$ python3 -q
>>> import numpy as np
>>> from numpy import linalg as LA
>>> np.set_printoptions(precision=1, suppress=True, linewidth=140)
>>> M = np.loadtxt("case9.csv", delimiter=",")
>>> M.round(1) + 0
array([[-19.4,  -2.9,  -1.6,  11.8,   1.7, -13.5,  12.6,  -0.8, -15.9,  -0.9],
       [-17.3,  -2.7,  -1.1,  10.3,   1.6, -12. ,  11.3,  -0.1, -14. ,  -0.7],
       [-13.6,  -2.2,  -0.2,   7.8,   1.5,  -9.3,   8.9,   0.9, -10.6,  -0.3],
       [-10.6,  -1.7,   0.4,   5.8,   1.3,  -7.1,   7. ,   1.5,  -8. ,  -0.1],
       [ -8.5,  -1.4,   0.7,   4.5,   1.2,  -5.7,   5.7,   1.9,  -6.1,   0. ],
       [ -8.2,  -1.4,   0.8,   4.3,   1.2,  -5.5,   5.4,   1.9,  -5.9,   0. ],
       [ -6.7,  -1.1,   0.9,   3.4,   1.1,  -4.4,   4.4,   2. ,  -4.5,   0. ],
       [ -6. ,  -1. ,   1. ,   3. ,   1. ,  -4. ,   4. ,   2. ,  -4. ,   0. ],
       [ -4.4,  -0.7,   1.1,   2.1,   0.9,  -3. ,   3. ,   1.9,  -2.7,   0. ],
       [ -3.4,  -0.6,   1.1,   1.6,   0.7,  -2.3,   2.3,   1.8,  -1.9,   0. ],
       [ -2.9,  -0.5,   1. ,   1.3,   0.7,  -2. ,   1.9,   1.7,  -1.6,  -0.1],
       [ -2.5,  -0.4,   1. ,   1.1,   0.6,  -1.7,   1.6,   1.5,  -1.3,  -0.1],
       [ -2.1,  -0.3,   1. ,   0.9,   0.6,  -1.5,   1.4,   1.4,  -1. ,  -0.1],
       [ -1.3,  -0.2,   0.8,   0.5,   0.4,  -1. ,   0.8,   1. ,  -0.5,  -0.1],
       [ -1. ,  -0.1,   0.6,   0.4,   0.3,  -0.7,   0.6,   0.8,  -0.3,  -0.1],
       [ -0.3,   0. ,   0.3,   0.2,   0.1,  -0.3,   0.2,   0.3,   0. ,  -0.1],
       [ -0.2,   0. ,   0.2,   0.1,   0.1,  -0.2,   0.1,   0.2,   0. ,  -0.1],
       [ -0.1,   0. ,   0.1,   0.1,   0.1,  -0.1,   0.1,   0.1,   0. ,  -0.1],
       [  0.2,   0. ,  -0.2,  -0.1,  -0.1,   0.2,  -0.1,  -0.2,   0. ,   0.2],
       [  0.2,   0. ,  -0.3,  -0.1,  -0.1,   0.3,  -0.1,  -0.2,   0. ,   0.2],
       [  0.5,  -0.1,  -0.7,  -0.4,  -0.4,   0.8,  -0.1,  -0.4,  -0.2,   0.6],
       [  0.6,  -0.1,  -0.7,  -0.5,  -0.4,   0.8,  -0.1,  -0.4,  -0.2,   0.7],
       [  0.6,  -0.2,  -0.7,  -0.5,  -0.4,   0.9,  -0.1,  -0.4,  -0.2,   0.8],
       [  0.6,  -0.2,  -0.7,  -0.5,  -0.4,   0.9,  -0.1,  -0.4,  -0.2,   0.8],
       [  1. ,  -0.4,  -1. ,  -1.2,  -0.6,   1.8,  -0.1,   0.1,  -0.3,   1.7],
       [  1. ,  -0.4,  -1. ,  -1.2,  -0.7,   1.9,  -0.1,   0.1,  -0.3,   1.8],
       [  1. ,  -0.5,  -1. ,  -1.3,  -0.7,   1.9,  -0.1,   0.2,  -0.3,   1.9],
       [  1.3,  -0.6,  -1.1,  -1.7,  -0.8,   2.4,   0. ,   0.5,  -0.3,   2.4],
       [  1.5,  -0.7,  -1.1,  -2. ,  -0.8,   2.9,   0. ,   0.9,  -0.2,   2.9],
       [  1.6,  -0.8,  -1.1,  -2.4,  -0.9,   3.3,   0. ,   1.3,  -0.2,   3.3],
       [  1.9,  -1. ,  -1. ,  -2.9,  -1. ,   3.9,   0. ,   1.9,   0. ,   3.9],
       [  3. ,  -1.5,  -0.7,  -4.7,  -1.2,   5.9,  -0.1,   4. ,   0.6,   5.9],
       [  3.4,  -1.6,  -0.5,  -5.4,  -1.3,   6.7,  -0.1,   4.8,   0.9,   6.6],
       [  4.4,  -2. ,  -0.1,  -6.9,  -1.4,   8.3,  -0.2,   6.6,   1.6,   8.1],
       [  6.2,  -2.5,   0.8,  -9.6,  -1.6,  11.2,  -0.6,   9.9,   3. ,  10.7],
       [  8. ,  -3. ,   1.8, -12.3,  -1.7,  14. ,  -1. ,  13.1,   4.5,  13.1],
       [  9.3,  -3.4,   2.5, -14.2,  -1.8,  16. ,  -1.3,  15.4,   5.6,  14.8],
       [  9.6,  -3.4,   2.7, -14.6,  -1.9,  16.5,  -1.4,  16. ,   5.9,  15.1],
       [  9.8,  -3.5,   2.8, -14.9,  -1.9,  16.7,  -1.4,  16.2,   6. ,  15.3],
       [ 10. ,  -3.6,   2.9, -15.3,  -1.9,  17.1,  -1.5,  16.7,   6.3,  15.7],
       [ 11.1,  -3.8,   3.5, -16.8,  -2. ,  18.7,  -1.8,  18.5,   7.2,  17. ]])
>>> left, sv, VT = LA.svd(M)
>>> vecs = VT[:(sv > 1e-8).sum()]
>>> rng = np.random.default_rng(6400)
>>> x = M[20] + 4 * M[31] + rng.integers(2) * np.eye(10)[0]
>>> x
array([ 13.6,  -5.9,  -3.3, -19.3,  -5.2,  24.5,  -0.4,  15.6,   2.2,  24.1])
>>> np.round(LA.norm(x - vecs.T @ vecs @ x), 1)
np.float64(0.8)
>>> np.diag(vecs.T @ vecs)
array([0.4, 0.1, 0.3, 0.2, 0.1, 0.3, 0.2, 0.6, 0.4, 0.4])
>>> np.round(vecs.T @ vecs, 1) + 0
array([[ 0.4,  0.1, -0.1, -0.2, -0.1,  0.2, -0.2, -0.1,  0.2,  0. ],
       [ 0.1,  0.1,  0. ,  0. ,  0. , -0.1, -0.1, -0.1,  0.1, -0.1],
       [-0.1,  0. ,  0.3,  0. ,  0.1, -0.1,  0. ,  0.3,  0.2, -0.1],
       [-0.2,  0. ,  0. ,  0.2,  0. , -0.2,  0.1, -0.2, -0.1, -0.2],
       [-0.1,  0. ,  0.1,  0. ,  0.1, -0.1,  0. ,  0.1,  0.1, -0.1],
       [ 0.2, -0.1, -0.1, -0.2, -0.1,  0.3, -0.1,  0. ,  0. ,  0.3],
       [-0.2, -0.1,  0. ,  0.1,  0. , -0.1,  0.2,  0.1, -0.2,  0.1],
       [-0.1, -0.1,  0.3, -0.2,  0.1,  0. ,  0.1,  0.6,  0.1,  0.2],
       [ 0.2,  0.1,  0.2, -0.1,  0.1,  0. , -0.2,  0.1,  0.4, -0.2],
       [ 0. , -0.1, -0.1, -0.2, -0.1,  0.3,  0.1,  0.2, -0.2,  0.4]])
